$ python -q
>>> import numpy as np
>>> np.set_printoptions(precision=4, suppress=True, linewidth=140)
>>> def rd(a):
...     return np.round(a, 4) + 0
... 
>>> M2 = np.array([[-1, -1], [-2, 2], [0, 0]])
>>> m1 = np.block([[np.zeros((3, 3)), M2], [M2.T, np.zeros((2, 2))]])
>>> m1
array([[ 0.,  0.,  0., -1., -1.],
       [ 0.,  0.,  0., -2.,  2.],
       [ 0.,  0.,  0.,  0.,  0.],
       [-1., -2.,  0.,  0.,  0.],
       [-1.,  2.,  0.,  0.,  0.]])
>>> # symmetric
>>> np.abs(np.diag(np.linalg.qr(m1)[1])) > 1e-9
array([ True,  True, False,  True,  True])
>>> try:
...     np.linalg.inv(m1)
... except np.linalg.LinAlgError as e:
...     print(repr(e))
... 
LinAlgError('Singular matrix')
>>> np.linalg.lstsq(m1[:-1].T, m1[-1])[2]
np.int32(3)
>>> print(np.allclose(m1[:-1].T @ np.linalg.lstsq(m1[:-1].T, m1[-1])[0], m1[-1]))
False
>>> mat = np.loadtxt("mat.csv", delimiter=",")
>>> print(mat)
[[-1.3    -0.2     0.     -0.6     0.8     0.1     0.7    -0.0861  2.5    -0.2     1.1   ]
 [ 0.4     0.6     0.      0.3     0.1    -0.7    -1.5     1.3181 -1.3     2.1     0.6   ]
 [-0.8    -0.2    -0.6     1.     -0.7    -1.5     1.6     2.9984 -0.7     0.1     0.3   ]
 [ 0.3    -1.8     0.5    -1.3    -0.8     0.      0.2    -0.0675  0.3     0.4    -0.2   ]
 [ 0.7     0.      1.3    -1.3     1.3     0.2    -0.3    -0.4649 -0.4    -0.3    -0.8   ]
 [ 1.      1.9     1.1     0.1    -0.1    -0.1     1.      0.1476 -0.4     0.3    -0.6   ]
 [-0.2    -0.2     0.1     0.5    -1.      0.1     0.     -0.0814 -0.1     0.8    -1.3   ]
 [-1.1     0.4    -1.2     0.8     0.     -1.2    -0.2     2.2984  0.4    -1.3     0.1   ]
 [ 3.     -1.5    -0.7    -0.4     1.     -1.7     1.2     3.5378 -0.1    -0.8    -1.8   ]
 [ 0.3    -1.      0.2     0.4    -0.9    -0.8     0.9     1.7178  0.2    -1.3     0.5   ]
 [-0.6     0.1     0.3    -0.1    -1.9     1.      1.     -1.7522  0.7    -0.5     0.7   ]
 [ 0.5    -1.2     0.1     0.6    -0.3     0.9    -0.1    -1.8555  0.5    -0.5    -0.7   ]
 [ 0.     -0.7     0.9    -0.1     0.1     0.     -0.2     0.0816 -1.5    -0.3    -1.2   ]
 [ 1.     -0.4     0.7    -1.5    -0.1    -0.9    -0.5     1.686   1.2    -2.1    -1.4   ]
 [-0.9    -0.2    -0.9    -1.8    -0.5     0.7     1.     -1.1888 -0.3    -2.3    -0.1   ]
 [ 0.3     1.1     0.6     0.3    -1.1    -0.4     0.7     0.6972 -0.4    -0.2     0.    ]
 [ 0.6     0.2    -0.6    -0.5    -1.6    -0.3     0.      0.5064  0.     -0.7    -0.3   ]
 [-0.3     1.5     1.4     0.7     0.7     0.5    -0.1    -1.0885 -0.9    -1.2     0.4   ]
 [-1.3     1.1     0.9     0.3    -0.9    -0.1     0.8     0.0511 -0.9    -1.2     0.2   ]
 [ 0.2    -0.1     1.5     0.     -1.1     2.2    -0.6    -4.2734  0.6    -0.7    -0.3   ]
 [-0.5     0.8     0.1    -0.6    -1.5     0.6    -0.3    -1.1602 -0.4     0.1     1.2   ]
 [-0.8    -0.4     0.7    -0.9     1.8    -1.5    -0.1     2.9759 -0.6    -1.8     0.6   ]
 [-0.8     1.      0.      0.5     0.8    -1.1     1.9     2.1497 -0.4     1.3     0.1   ]
 [-0.6    -1.1    -0.7    -0.6     0.3     0.      0.8     0.2523 -0.4     2.5     0.6   ]
 [-1.      0.2     0.7    -0.2    -0.8    -1.7     0.3     3.345  -1.5     0.7     0.7   ]
 [ 0.5    -0.1    -0.7    -0.6     0.3    -0.1     0.7     0.2276  0.8     0.1     1.6   ]
 [ 0.9     0.2     2.4    -0.9    -0.1    -0.6    -1.1     1.2195  0.6     0.8     0.1   ]
 [ 0.6    -0.7    -0.4    -1.     -0.9    -1.      0.7     1.9866 -0.2    -1.3     0.7   ]
 [-0.1     0.2    -3.      1.     -0.4     0.1     1.2    -0.2808  0.5    -0.9     0.    ]
 [-0.9    -1.3     0.1    -0.4     0.     -0.4     0.3     0.8349  1.5     1.2    -0.4   ]
 [ 0.7    -0.5     0.2    -0.9     0.3     0.4     0.6    -0.8256  0.      0.3    -0.3   ]
 [-1.2    -1.1    -0.9    -0.3    -1.1     0.     -0.3     0.1267 -0.2    -0.3     1.4   ]
 [ 0.9     0.5    -0.7     0.4     0.2     1.8     1.1    -3.4167  0.4     1.3    -0.1   ]
 [-0.9     2.      2.2     0.1    -0.8    -0.4     1.1     0.9605  0.2     0.3    -0.1   ]
 [-0.4     1.3    -2.1    -0.3     1.1    -1.2     0.2     2.4366 -0.2     1.1     1.3   ]
 [-0.3     1.1     0.2    -0.7     1.6    -0.8    -0.7     1.499   1.6     0.3    -0.5   ]
 [ 0.2     0.3     0.2     0.2     0.6     0.6    -1.9    -1.4822  1.     -3.1    -1.3   ]
 [ 0.8     1.5     0.9     1.2    -0.7    -0.7     1.5     1.3381  0.6    -0.5    -1.4   ]
 [-1.5    -1.5    -1.4     0.      0.2     0.4    -0.6    -0.8518  1.3    -0.1     0.2   ]]
>>> rng = np.random.default_rng(19)
>>> lab = rng.permutation(11)
>>> M2 = mat[:, lab] * rng.choice([-1, 1], 11)
>>> M2
array([[ 0.1   ,  2.5   , -0.8   ,  1.3   , -0.0861, -0.    ,  1.1   , -0.2   ,  0.2   , -0.6   , -0.7   ],
       [-0.7   , -1.3   , -0.1   , -0.4   ,  1.3181, -0.    ,  0.6   ,  2.1   , -0.6   ,  0.3   ,  1.5   ],
       [-1.5   , -0.7   ,  0.7   ,  0.8   ,  2.9984,  0.6   ,  0.3   ,  0.1   ,  0.2   ,  1.    , -1.6   ],
       [ 0.    ,  0.3   ,  0.8   , -0.3   , -0.0675, -0.5   , -0.2   ,  0.4   ,  1.8   , -1.3   , -0.2   ],
       [ 0.2   , -0.4   , -1.3   , -0.7   , -0.4649, -1.3   , -0.8   , -0.3   , -0.    , -1.3   ,  0.3   ],
       [-0.1   , -0.4   ,  0.1   , -1.    ,  0.1476, -1.1   , -0.6   ,  0.3   , -1.9   ,  0.1   , -1.    ],
       [ 0.1   , -0.1   ,  1.    ,  0.2   , -0.0814, -0.1   , -1.3   ,  0.8   ,  0.2   ,  0.5   , -0.    ],
       [-1.2   ,  0.4   , -0.    ,  1.1   ,  2.2984,  1.2   ,  0.1   , -1.3   , -0.4   ,  0.8   ,  0.2   ],
       [-1.7   , -0.1   , -1.    , -3.    ,  3.5378,  0.7   , -1.8   , -0.8   ,  1.5   , -0.4   , -1.2   ],
       [-0.8   ,  0.2   ,  0.9   , -0.3   ,  1.7178, -0.2   ,  0.5   , -1.3   ,  1.    ,  0.4   , -0.9   ],
       [ 1.    ,  0.7   ,  1.9   ,  0.6   , -1.7522, -0.3   ,  0.7   , -0.5   , -0.1   , -0.1   , -1.    ],
       [ 0.9   ,  0.5   ,  0.3   , -0.5   , -1.8555, -0.1   , -0.7   , -0.5   ,  1.2   ,  0.6   ,  0.1   ],
       [ 0.    , -1.5   , -0.1   , -0.    ,  0.0816, -0.9   , -1.2   , -0.3   ,  0.7   , -0.1   ,  0.2   ],
       [-0.9   ,  1.2   ,  0.1   , -1.    ,  1.686 , -0.7   , -1.4   , -2.1   ,  0.4   , -1.5   ,  0.5   ],
       [ 0.7   , -0.3   ,  0.5   ,  0.9   , -1.1888,  0.9   , -0.1   , -2.3   ,  0.2   , -1.8   , -1.    ],
       [-0.4   , -0.4   ,  1.1   , -0.3   ,  0.6972, -0.6   ,  0.    , -0.2   , -1.1   ,  0.3   , -0.7   ],
       [-0.3   ,  0.    ,  1.6   , -0.6   ,  0.5064,  0.6   , -0.3   , -0.7   , -0.2   , -0.5   , -0.    ],
       [ 0.5   , -0.9   , -0.7   ,  0.3   , -1.0885, -1.4   ,  0.4   , -1.2   , -1.5   ,  0.7   ,  0.1   ],
       [-0.1   , -0.9   ,  0.9   ,  1.3   ,  0.0511, -0.9   ,  0.2   , -1.2   , -1.1   ,  0.3   , -0.8   ],
       [ 2.2   ,  0.6   ,  1.1   , -0.2   , -4.2734, -1.5   , -0.3   , -0.7   ,  0.1   ,  0.    ,  0.6   ],
       [ 0.6   , -0.4   ,  1.5   ,  0.5   , -1.1602, -0.1   ,  1.2   ,  0.1   , -0.8   , -0.6   ,  0.3   ],
       [-1.5   , -0.6   , -1.8   ,  0.8   ,  2.9759, -0.7   ,  0.6   , -1.8   ,  0.4   , -0.9   ,  0.1   ],
       [-1.1   , -0.4   , -0.8   ,  0.8   ,  2.1497, -0.    ,  0.1   ,  1.3   , -1.    ,  0.5   , -1.9   ],
       [ 0.    , -0.4   , -0.3   ,  0.6   ,  0.2523,  0.7   ,  0.6   ,  2.5   ,  1.1   , -0.6   , -0.8   ],
       [-1.7   , -1.5   ,  0.8   ,  1.    ,  3.345 , -0.7   ,  0.7   ,  0.7   , -0.2   , -0.2   , -0.3   ],
       [-0.1   ,  0.8   , -0.3   , -0.5   ,  0.2276,  0.7   ,  1.6   ,  0.1   ,  0.1   , -0.6   , -0.7   ],
       [-0.6   ,  0.6   ,  0.1   , -0.9   ,  1.2195, -2.4   ,  0.1   ,  0.8   , -0.2   , -0.9   ,  1.1   ],
       [-1.    , -0.2   ,  0.9   , -0.6   ,  1.9866,  0.4   ,  0.7   , -1.3   ,  0.7   , -1.    , -0.7   ],
       [ 0.1   ,  0.5   ,  0.4   ,  0.1   , -0.2808,  3.    ,  0.    , -0.9   , -0.2   ,  1.    , -1.2   ],
       [-0.4   ,  1.5   , -0.    ,  0.9   ,  0.8349, -0.1   , -0.4   ,  1.2   ,  1.3   , -0.4   , -0.3   ],
       [ 0.4   ,  0.    , -0.3   , -0.7   , -0.8256, -0.2   , -0.3   ,  0.3   ,  0.5   , -0.9   , -0.6   ],
       [ 0.    , -0.2   ,  1.1   ,  1.2   ,  0.1267,  0.9   ,  1.4   , -0.3   ,  1.1   , -0.3   ,  0.3   ],
       [ 1.8   ,  0.4   , -0.2   , -0.9   , -3.4167,  0.7   , -0.1   ,  1.3   , -0.5   ,  0.4   , -1.1   ],
       [-0.4   ,  0.2   ,  0.8   ,  0.9   ,  0.9605, -2.2   , -0.1   ,  0.3   , -2.    ,  0.1   , -1.1   ],
       [-1.2   , -0.2   , -1.1   ,  0.4   ,  2.4366,  2.1   ,  1.3   ,  1.1   , -1.3   , -0.3   , -0.2   ],
       [-0.8   ,  1.6   , -1.6   ,  0.3   ,  1.499 , -0.2   , -0.5   ,  0.3   , -1.1   , -0.7   ,  0.7   ],
       [ 0.6   ,  1.    , -0.6   , -0.2   , -1.4822, -0.2   , -1.3   , -3.1   , -0.3   ,  0.2   ,  1.9   ],
       [-0.7   ,  0.6   ,  0.7   , -0.8   ,  1.3381, -0.9   , -1.4   , -0.5   , -1.5   ,  1.2   , -1.5   ],
       [ 0.4   ,  1.3   , -0.2   ,  1.5   , -0.8518,  1.4   ,  0.2   , -0.1   ,  1.5   ,  0.    ,  0.6   ]])
>>> U, _, Vh = np.linalg.svd(mat.T @ M2)
>>> lab
array([ 5,  8,  4,  0,  7,  2, 10,  9,  1,  3,  6])
>>> rd(np.linalg.lstsq(mat, M2)[0])
array([[ 0.,  0.,  0., -1.,  0.,  0.,  0.,  0.,  0.,  0.,  0.],
       [ 0.,  0.,  0.,  0.,  0.,  0.,  0.,  0., -1.,  0.,  0.],
       [ 0.,  0.,  0.,  0.,  0., -1.,  0.,  0.,  0.,  0.,  0.],
       [ 0.,  0.,  0.,  0.,  0.,  0.,  0.,  0.,  0.,  1.,  0.],
       [ 0.,  0., -1.,  0.,  0.,  0.,  0.,  0.,  0.,  0.,  0.],
       [ 1.,  0.,  0.,  0.,  0.,  0.,  0.,  0.,  0.,  0.,  0.],
       [ 0.,  0.,  0.,  0.,  0.,  0.,  0.,  0.,  0.,  0., -1.],
       [ 0.,  0.,  0.,  0.,  1.,  0.,  0.,  0.,  0.,  0.,  0.],
       [ 0.,  1.,  0.,  0.,  0.,  0.,  0.,  0.,  0.,  0.,  0.],
       [ 0.,  0.,  0.,  0.,  0.,  0.,  0.,  1.,  0.,  0.,  0.],
       [ 0.,  0.,  0.,  0.,  0.,  0.,  1.,  0.,  0.,  0.,  0.]])
